% ipython --no-banner

In [1]: import numpy as np

In [2]: from numpy import linalg as LA

In [3]: np.set_printoptions(precision=2, suppress=True, linewidth=160)

In [4]: rd = lambda a: np.round(a, 2) + 0

In [5]: M = np.load("dump.npy")

In [6]: M
Out[6]: 
array([[ 0.08, -2.34, -0.42, -2.43,  0.47, -1.61],
       [ 1.6 ,  0.75,  0.14,  0.13, -0.67,  1.16],
       [ 0.76,  1.05,  0.2 ,  1.25, -1.23,  1.62],
       [ 1.31, -1.44, -0.54, -1.18, -2.98,  2.34],
       [-0.29,  2.94, -1.53, -3.12, -0.54,  6.14],
       [ 1.71, -0.21,  0.96, -0.29,  3.59, -4.7 ]])

In [7]: # rows and columns are dependent

In [8]: rk = LA.matrix_rank(M)

In [9]: print(rk)
4

In [10]: ns = LA.svd(M)[2][rk:].T

In [11]: [int(LA.matrix_rank(np.delete(M, i, axis=0))) for i in range(6)]
Out[11]: [4, 4, 4, 4, 4, 4]

In [12]: rd(M @ ns)
Out[12]: 
array([[0., 0.],
       [0., 0.],
       [0., 0.],
       [0., 0.],
       [0., 0.],
       [0., 0.]])

In [13]: [int(LA.matrix_rank(M[:i])) for i in range(1, len(M) + 1)]
Out[13]: [1, 2, 3, 4, 4, 4]

In [14]: [int(LA.matrix_rank(M[:, :j + 1])) for j in range(6)]
Out[14]: [1, 2, 3, 4, 4, 4]

In [15]: [round(float(x), 2) for x in LA.svd(M, compute_uv=False)[:3]]
Out[15]: [9.88, 4.44, 4.36]

In [16]: LA.cond(M) > 100
Out[16]: np.True_

In [17]: print(np.argsort(-LA.norm(M, axis=0).round(6), kind="stable")[:3])
[5 4 3]

In [18]: left, sigma, Vt = LA.svd(M)

In [19]: np.argmax(sigma[:-1] / (sigma[1:] + 1e-6)) + 1
Out[19]: np.int64(4)

In [20]: rd(sigma)
Out[20]: array([9.88, 4.44, 4.36, 2.81, 0.  , 0.  ])

In [21]: Y = left[:, :4] @ np.diag(sigma[:4]) @ Vt[:4]

In [22]: LA.matrix_rank(M, rtol=0.05)
Out[22]: np.int64(4)

In [23]: rd(Y)
Out[23]: 
array([[ 0.08, -2.34, -0.42, -2.43,  0.47, -1.61],
       [ 1.6 ,  0.75,  0.14,  0.13, -0.67,  1.16],
       [ 0.76,  1.05,  0.2 ,  1.25, -1.23,  1.62],
       [ 1.31, -1.44, -0.54, -1.18, -2.98,  2.34],
       [-0.29,  2.94, -1.53, -3.12, -0.54,  6.14],
       [ 1.71, -0.21,  0.96, -0.29,  3.59, -4.7 ]])

In [24]: m1 = np.load("out1.npy")

In [25]: rd(m1)
Out[25]: 
array([[ 1.  ,  0.  ,  0.  , -0.02, -0.01,  0.02, -0.04,  0.01, -0.03,  0.01],
       [ 0.  ,  1.  ,  0.  ,  0.02,  0.01, -0.02,  0.04, -0.01,  0.03, -0.01],
       [ 0.  ,  0.  ,  1.  , -0.02, -0.01,  0.02, -0.04,  0.01, -0.03,  0.01],
       [-0.02,  0.02, -0.02,  0.75, -0.11,  0.25, -0.43,  0.07, -0.38,  0.16],
       [-0.01,  0.01, -0.01, -0.11,  0.95,  0.11, -0.19,  0.03, -0.17,  0.07],
       [ 0.02, -0.02,  0.02,  0.25,  0.11,  0.75,  0.43, -0.07,  0.38, -0.16],
       [-0.04,  0.04, -0.04, -0.43, -0.19,  0.43,  0.26,  0.12, -0.66,  0.27],
       [ 0.01, -0.01,  0.01,  0.07,  0.03, -0.07,  0.12,  0.98,  0.1 , -0.04],
       [-0.03,  0.03, -0.03, -0.38, -0.17,  0.38, -0.66,  0.1 ,  0.41,  0.24],
       [ 0.01, -0.01,  0.01,  0.16,  0.07, -0.16,  0.27, -0.04,  0.24,  0.9 ]])

In [26]: # orthonormal columns

In [27]: rd(LA.norm(m1, 1)), rd(LA.norm(m1, np.inf))
Out[27]: (np.float64(2.48), np.float64(2.48))

In [28]: rd(LA.norm(m1, 2))
Out[28]: np.float64(1.0)

In [29]: rd(LA.norm(m1, "nuc"))
Out[29]: np.float64(10.0)

In [30]: print(rd(LA.norm(m1) ** 2 / LA.norm(m1, 2) ** 2))
10.0

In [31]: rng = np.random.default_rng(461)

In [32]: lab = rng.permutation(10)

In [33]: Y = m1[:, lab] * rng.choice([-1, 1], 10)

In [34]: rd(Y)
Out[34]: 
array([[-0.01,  0.  ,  0.  , -0.02,  0.01, -0.02, -1.  ,  0.03, -0.01,  0.04],
       [ 0.01,  1.  ,  0.  ,  0.02, -0.01,  0.02,  0.  , -0.03,  0.01, -0.04],
       [-0.01,  0.  ,  1.  , -0.02,  0.01, -0.02,  0.  ,  0.03, -0.01,  0.04],
       [-0.16,  0.02, -0.02,  0.75,  0.07, -0.25,  0.02,  0.38, -0.11,  0.43],
       [-0.07,  0.01, -0.01, -0.11,  0.03, -0.11,  0.01,  0.17,  0.95,  0.19],
       [ 0.16, -0.02,  0.02,  0.25, -0.07, -0.75, -0.02, -0.38,  0.11, -0.43],
       [-0.27,  0.04, -0.04, -0.43,  0.12, -0.43,  0.04,  0.66, -0.19, -0.26],
       [ 0.04, -0.01,  0.01,  0.07,  0.98,  0.07, -0.01, -0.1 ,  0.03, -0.12],
       [-0.24,  0.03, -0.03, -0.38,  0.1 , -0.38,  0.03, -0.41, -0.17,  0.66],
       [-0.9 , -0.01,  0.01,  0.16, -0.04,  0.16, -0.01, -0.24,  0.07, -0.27]])

In [35]: left, _, Vt = LA.svd(m1.T @ Y)

In [36]: print(rd(left @ Vt))
[[ 0.  0.  0.  0.  0.  0. -1.  0.  0.  0.]
 [ 0.  1.  0.  0.  0.  0.  0.  0.  0.  0.]
 [ 0.  0.  1.  0.  0.  0.  0.  0.  0.  0.]
 [ 0.  0.  0.  1.  0.  0.  0.  0.  0.  0.]
 [ 0.  0.  0.  0.  0.  0.  0.  0.  1.  0.]
 [ 0.  0.  0.  0.  0. -1.  0.  0.  0.  0.]
 [ 0.  0.  0.  0.  0.  0.  0.  0.  0. -1.]
 [ 0.  0.  0.  0.  1.  0.  0.  0.  0.  0.]
 [ 0.  0.  0.  0.  0.  0.  0. -1.  0.  0.]
 [-1.  0.  0.  0.  0.  0.  0.  0.  0.  0.]]

In [37]: lab
Out[37]: array([9, 1, 2, 3, 7, 5, 0, 8, 4, 6])
